$ ipython --no-banner

In [1]: import numpy as np

In [2]: from numpy import linalg as LA

In [3]: np.set_printoptions(precision=2, suppress=True, linewidth=100, floatmode="fixed")

In [4]: tidy = lambda a: np.round(a, 2) + 0

In [5]: A2 = np.array([[0, 2, 2, 0, 0, 0, 2, 1],
   ...:     [1, 0, 0, 0, 0, 0, 0, 0],
   ...:     [0, 0, 0, 0, 2, 1, 2, 2],
   ...:     [2, 2, 1, 1, 0, 2, 1, 1],
   ...:     [0, 1, 1, 2, 0, 1, 2, 1],
   ...:     [0, 2, 0, 0, 0, 0, 0, 2],
   ...:     [0, 0, 0, 2, 0, 1, 2, 2],
   ...:     [0, 1, 2, 1, 1, 0, 2, 0]])

In [6]: Z = np.array([[0, 1], [-2, -3]])

In [7]: data = np.block([[A2, np.zeros((8, 2))], [np.zeros((2, 8)), Z]])

In [8]: data
Out[8]: 
array([[ 0.00,  2.00,  2.00,  0.00,  0.00,  0.00,  2.00,  1.00,  0.00,  0.00],
       [ 1.00,  0.00,  0.00,  0.00,  0.00,  0.00,  0.00,  0.00,  0.00,  0.00],
       [ 0.00,  0.00,  0.00,  0.00,  2.00,  1.00,  2.00,  2.00,  0.00,  0.00],
       [ 2.00,  2.00,  1.00,  1.00,  0.00,  2.00,  1.00,  1.00,  0.00,  0.00],
       [ 0.00,  1.00,  1.00,  2.00,  0.00,  1.00,  2.00,  1.00,  0.00,  0.00],
       [ 0.00,  2.00,  0.00,  0.00,  0.00,  0.00,  0.00,  2.00,  0.00,  0.00],
       [ 0.00,  0.00,  0.00,  2.00,  0.00,  1.00,  2.00,  2.00,  0.00,  0.00],
       [ 0.00,  1.00,  2.00,  1.00,  1.00,  0.00,  2.00,  0.00,  0.00,  0.00],
       [ 0.00,  0.00,  0.00,  0.00,  0.00,  0.00,  0.00,  0.00,  0.00,  1.00],
       [ 0.00,  0.00,  0.00,  0.00,  0.00,  0.00,  0.00,  0.00, -2.00, -3.00]])

In [9]: A2 = LA.invert(data)
AttributeError: module 'numpy.linalg' has no attribute 'invert'


In [10]: A2 = LA.inv(data)

In [11]: print(tidy(data @ A2))
[[1.00 0.00 0.00 0.00 0.00 0.00 0.00 0.00 0.00 0.00]
 [0.00 1.00 0.00 0.00 0.00 0.00 0.00 0.00 0.00 0.00]
 [0.00 0.00 1.00 0.00 0.00 0.00 0.00 0.00 0.00 0.00]
 [0.00 0.00 0.00 1.00 0.00 0.00 0.00 0.00 0.00 0.00]
 [0.00 0.00 0.00 0.00 1.00 0.00 0.00 0.00 0.00 0.00]
 [0.00 0.00 0.00 0.00 0.00 1.00 0.00 0.00 0.00 0.00]
 [0.00 0.00 0.00 0.00 0.00 0.00 1.00 0.00 0.00 0.00]
 [0.00 0.00 0.00 0.00 0.00 0.00 0.00 1.00 0.00 0.00]
 [0.00 0.00 0.00 0.00 0.00 0.00 0.00 0.00 1.00 0.00]
 [0.00 0.00 0.00 0.00 0.00 0.00 0.00 0.00 0.00 1.00]]

In [12]: tidy(LA.det(data) * LA.det(A2))
Out[12]: np.float64(1.0)

In [13]: tidy(LA.cond(data))
Out[13]: np.float64(70.3)

In [14]: X = np.load("sample12.npy")

In [15]: X
Out[15]: 
array([[ 0,  3,  0, -4,  0,  1,  0, -4, -1, -1,  1,  2, -2,  2, -3],
       [-3,  0,  2,  0, -1, -2,  2, -3, -1,  0,  0,  1,  0,  0, -2],
       [ 0, -2,  0, -2, -3, -1,  3,  1, -2, -1,  1, -1,  0, -4,  0],
       [ 4,  0,  2,  0, -2,  3, -3,  2,  0, -1, -2, -1,  0, -3, -2],
       [ 0,  1,  3,  2,  0, -1,  0,  3, -4,  2, -1,  2,  1,  0,  0],
       [-1,  2,  1, -3,  1,  0,  4,  1, -1,  1,  3,  1,  0, -3,  2],
       [ 0, -2, -3,  3,  0, -4,  0,  0, -2,  0,  1,  0, -1,  2, -4],
       [ 4,  3, -1, -2, -3, -1,  0,  0,  2,  1,  3, -3,  0,  1, -2],
       [ 1,  1,  2,  0,  4,  1,  2, -2,  0,  1, -1,  0, -1, -2,  3],
       [ 1,  0,  1,  1, -2, -1,  0, -1, -1,  0, -2, -3,  0, -2, -2],
       [-1,  0, -1,  2,  1, -3, -1, -3,  1,  2,  0,  1, -1,  1, -2],
       [-2, -1,  1,  1, -2, -1,  0,  3,  0,  3, -1,  0, -3, -1,  0],
       [ 2,  0,  0,  0, -1,  0,  1,  0,  1,  0,  1,  3,  0,  0, -2],
       [-2,  0,  4,  3,  0,  3, -2, -1,  2,  2, -1,  1,  0,  0, -3],
       [ 3,  2,  0,  2,  0, -2,  4,  2, -3,  2,  2,  0,  2,  3,  0]])

In [16]: left, s, VT = LA.svd(X)

In [17]: print(np.argmax(s[:-1] / (s[1:] + 1e-6)) + 1)
14

In [18]: tidy(s)
Out[18]: 
array([11.60, 11.60, 10.63, 10.63,  8.51,  8.51,  6.07,  6.07,  4.51,  4.51,  2.62,  2.62,  0.92,
        0.92,  0.00])

In [19]: A2 = left[:, :14] @ np.diag(s[:14]) @ VT[:14]

In [20]: tidy(LA.norm(X - A2, 2)), tidy(s[14])
Out[20]: (np.float64(0.0), np.float64(0.0))

In [21]: print(LA.matrix_rank(A2))
14
